$ python3 -q
>>> import numpy as np
>>> import numpy.linalg as la
>>> np.set_printoptions(precision=3, suppress=True, linewidth=100, floatmode="fixed")
>>> rnd = lambda a: np.round(a, 3) + 0
>>> J = np.loadtxt("m.csv", delimiter=",")
>>> rnd(J)
array([[ 0.577,  0.061,  0.273,  0.113, -0.138, -0.321,  0.060,  0.019, -0.065, -0.036,  0.070,
        -0.088,  0.095],
       [ 0.061,  0.559, -0.200,  0.102, -0.051, -0.029,  0.060,  0.219,  0.087,  0.218, -0.095,
        -0.256,  0.088],
       [ 0.273, -0.200,  0.454, -0.078,  0.068, -0.147, -0.099,  0.190,  0.146, -0.022,  0.085,
         0.136, -0.088],
       [ 0.113,  0.102, -0.078,  0.363, -0.230,  0.046, -0.075, -0.082,  0.097, -0.230,  0.045,
        -0.221, -0.147],
       [-0.138, -0.051,  0.068, -0.230,  0.774, -0.070,  0.124,  0.061,  0.055, -0.079,  0.094,
        -0.230,  0.023],
       [-0.321, -0.029, -0.147,  0.046, -0.070,  0.249, -0.158, -0.016,  0.098,  0.025,  0.049,
         0.036, -0.125],
       [ 0.060,  0.060, -0.099, -0.075,  0.124, -0.158,  0.343, -0.001, -0.213, -0.131, -0.312,
        -0.021,  0.046],
       [ 0.019,  0.219,  0.190, -0.082,  0.061, -0.016, -0.001,  0.534,  0.099,  0.181, -0.152,
         0.034, -0.294],
       [-0.065,  0.087,  0.146,  0.097,  0.055,  0.098, -0.213,  0.099,  0.772, -0.141, -0.084,
         0.012,  0.196],
       [-0.036,  0.218, -0.022, -0.230, -0.079,  0.025, -0.131,  0.181, -0.141,  0.584,  0.192,
         0.101,  0.130],
       [ 0.070, -0.095,  0.085,  0.045,  0.094,  0.049, -0.312, -0.152, -0.084,  0.192,  0.615,
        -0.194, -0.016],
       [-0.088, -0.256,  0.136, -0.221, -0.230,  0.036, -0.021,  0.034,  0.012,  0.101, -0.194,
         0.478,  0.072],
       [ 0.095,  0.088, -0.088, -0.147,  0.023, -0.125,  0.046, -0.294,  0.196,  0.130, -0.016,
         0.072,  0.696]])
>>> evals, vecs = la.eigvalsh(J)
Traceback (most recent call last):
  File "<python-input-6>", line 1, in <module>
    evals, vecs = la.eigvalsh(J)
    ^^^^^^^^^^^
ValueError: too many values to unpack (expected 2)
>>> evals, vecs = la.eigh(J)
>>> np.unique(evals.round(6) + 0, return_counts=True)[1]
array([6, 7])
>>> rnd(la.eigvalsh(J + -2 * np.eye(13)))
array([-2.000, -2.000, -2.000, -2.000, -2.000, -2.000, -1.000, -1.000, -1.000, -1.000, -1.000,
       -1.000, -1.000])
>>> rnd(la.eigvalsh(J @ J))
array([0.000, 0.000, 0.000, 0.000, 0.000, 0.000, 1.000, 1.000, 1.000, 1.000, 1.000, 1.000, 1.000])
>>> rnd(la.svd(J, compute_uv=False))
array([1.000, 1.000, 1.000, 1.000, 1.000, 1.000, 1.000, 0.000, 0.000, 0.000, 0.000, 0.000, 0.000])
>>> rnd(evals.sum()), np.trace(J)
(np.float64(7.0), np.float64(7.0))
